% python3 -q
>>> import numpy as np
>>> np.set_printoptions(precision=2, suppress=True, linewidth=100)
>>> W0 = np.loadtxt("a.csv", delimiter=",")
>>> W0
array([[  1.,  -3.,   9., -27.],
       [  1.,  -2.,   4.,  -8.],
       [  1.,  -1.,   1.,  -1.],
       [  1.,   0.,   0.,   0.],
       [  1.,   1.,   1.,   1.],
       [  1.,   2.,   4.,   8.],
       [  1.,   3.,   9.,  27.],
       [  1.,   4.,  16.,  64.],
       [  1.,   5.,  25., 125.],
       [  1.,   6.,  36., 216.]])
>>> T = np.stack([W0, -3 * W0, W0[::-1]])
>>> np.linalg.norm(T, axis=(1, 2))
array([265.43, 796.29, 265.43])
>>> T.sum(axis=0)
array([[  -1.,   12.,   18.,  270.],
       [  -1.,    9.,   17.,  141.],
       [  -1.,    6.,   14.,   66.],
       [  -1.,    3.,    9.,   27.],
       [  -1.,    0.,    2.,    6.],
       [  -1.,   -3.,   -7.,  -15.],
       [  -1.,   -6.,  -18.,  -54.],
       [  -1.,   -9.,  -31., -129.],
       [  -1.,  -12.,  -46., -258.],
       [  -1.,  -15.,  -63., -459.]])
>>> np.linalg.matrix_rank(T.reshape(3, -1))
np.int64(2)
>>> (T @ W0.T).shape
(3, 10, 10)
>>> proj = W0 @ np.linalg.solve(W0.T @ W0, W0.T)
>>> np.round(np.linalg.eigvalsh(proj), 2) + 0
array([0., 0., 0., 0., 0., 0., 1., 1., 1., 1.])
>>> np.trace(proj)
np.float64(4.0)
>>> x = np.array([1, 1, 2, 0])
>>> W0 @ (2 * x)
array([ 32.,  14.,   4.,   2.,   8.,  22.,  44.,  74., 112., 158.])
>>> (W0 * x).sum(axis=1)
array([16.,  7.,  2.,  1.,  4., 11., 22., 37., 56., 79.])
>>> round(np.log10(np.linalg.cond(W0)))
2
>>> np.linalg.cond(W0) > 100
np.True_
>>> np.round(np.linalg.norm(W0, 2) / np.linalg.norm(W0), 2)
np.float64(1.0)
>>> x = np.array([5, -3, -1, 4])
>>> target = W0 @ x
>>> np.round(np.linalg.pinv(W0) @ W0, 2) + 0
array([[1., 0., 0., 0.],
       [0., 1., 0., 0.],
       [0., 0., 1., 0.],
       [0., 0., 0., 1.]])
>>> np.linalg.solve(W0.T @ W0, W0.T @ target)
array([ 5., -3., -1.,  4.])
>>> target
array([-103.,  -25.,    3.,    5.,    5.,   27.,   95.,  233.,  465.,  815.])
>>> rng = np.random.default_rng(13461)
>>> target = target + 0.05 * rng.normal(size=10)
>>> target
array([-103.01,  -25.02,    2.99,    4.96,    5.  ,   26.95,   95.  ,  232.95,  465.01,  815.02])
>>> beta, *_ = np.linalg.lstsq(W0, target)
>>> beta.round()
array([ 5., -3., -1.,  4.])
>>> [round(float(np.linalg.norm(np.linalg.solve(W0.T @ W0 + lam * np.eye(4), W0.T @ target))), 2) for lam in (0, 1, 10, 100)]
[7.13, 6.13, 4.38, 3.78]
>>> round(np.linalg.norm(target - W0 @ beta), 2)
np.float64(0.06)
>>> data = np.loadtxt("x.csv", delimiter=",")
>>> data
array([[0., 0., 0., 0., 0., 0., 2., 2., 4.],
       [0., 0., 0., 0., 0., 0., 0., 1., 5.],
       [0., 0., 0., 0., 0., 0., 4., 5., 3.],
       [0., 0., 0., 0., 0., 0., 4., 2., 3.],
       [0., 0., 0., 0., 0., 0., 3., 2., 4.],
       [0., 0., 0., 0., 0., 0., 4., 2., 2.],
       [2., 0., 4., 4., 3., 4., 0., 0., 0.],
       [2., 1., 5., 2., 2., 2., 0., 0., 0.],
       [4., 5., 3., 3., 4., 2., 0., 0., 0.]])
>>> evals, evecs = np.linalg.eigh(data)
>>> np.round(evecs.T @ evecs, 2) + 0
array([[1., 0., 0., 0., 0., 0., 0., 0., 0.],
       [0., 1., 0., 0., 0., 0., 0., 0., 0.],
       [0., 0., 1., 0., 0., 0., 0., 0., 0.],
       [0., 0., 0., 1., 0., 0., 0., 0., 0.],
       [0., 0., 0., 0., 1., 0., 0., 0., 0.],
       [0., 0., 0., 0., 0., 1., 0., 0., 0.],
       [0., 0., 0., 0., 0., 0., 1., 0., 0.],
       [0., 0., 0., 0., 0., 0., 0., 1., 0.],
       [0., 0., 0., 0., 0., 0., 0., 0., 1.]])
>>> np.abs(evecs[:, -1])
array([0.27, 0.21, 0.38, 0.29, 0.3 , 0.26, 0.41, 0.34, 0.46])
>>> np.round(np.linalg.svd(data, compute_uv=False), 2) + 0
array([12.6 , 12.6 ,  4.36,  4.36,  2.05,  2.05,  0.  ,  0.  ,  0.  ])
>>> np.unique(evals.round(6) + 0, return_counts=True)[1]
array([1, 1, 1, 3, 1, 1, 1])
>>> np.round(evecs.T @ data @ evecs, 2) + 0
array([[-12.6 ,   0.  ,   0.  ,   0.  ,   0.  ,   0.  ,   0.  ,   0.  ,   0.  ],
       [  0.  ,  -4.36,   0.  ,   0.  ,   0.  ,   0.  ,   0.  ,   0.  ,   0.  ],
       [  0.  ,   0.  ,  -2.05,   0.  ,   0.  ,   0.  ,   0.  ,   0.  ,   0.  ],
       [  0.  ,   0.  ,   0.  ,   0.  ,   0.  ,   0.  ,   0.  ,   0.  ,   0.  ],
       [  0.  ,   0.  ,   0.  ,   0.  ,   0.  ,   0.  ,   0.  ,   0.  ,   0.  ],
       [  0.  ,   0.  ,   0.  ,   0.  ,   0.  ,   0.  ,   0.  ,   0.  ,   0.  ],
       [  0.  ,   0.  ,   0.  ,   0.  ,   0.  ,   0.  ,   2.05,   0.  ,   0.  ],
       [  0.  ,   0.  ,   0.  ,   0.  ,   0.  ,   0.  ,   0.  ,   4.36,   0.  ],
       [  0.  ,   0.  ,   0.  ,   0.  ,   0.  ,   0.  ,   0.  ,   0.  ,  12.6 ]])
>>> np.abs(evecs[:, -1]).round(6).argmax()
np.int64(8)
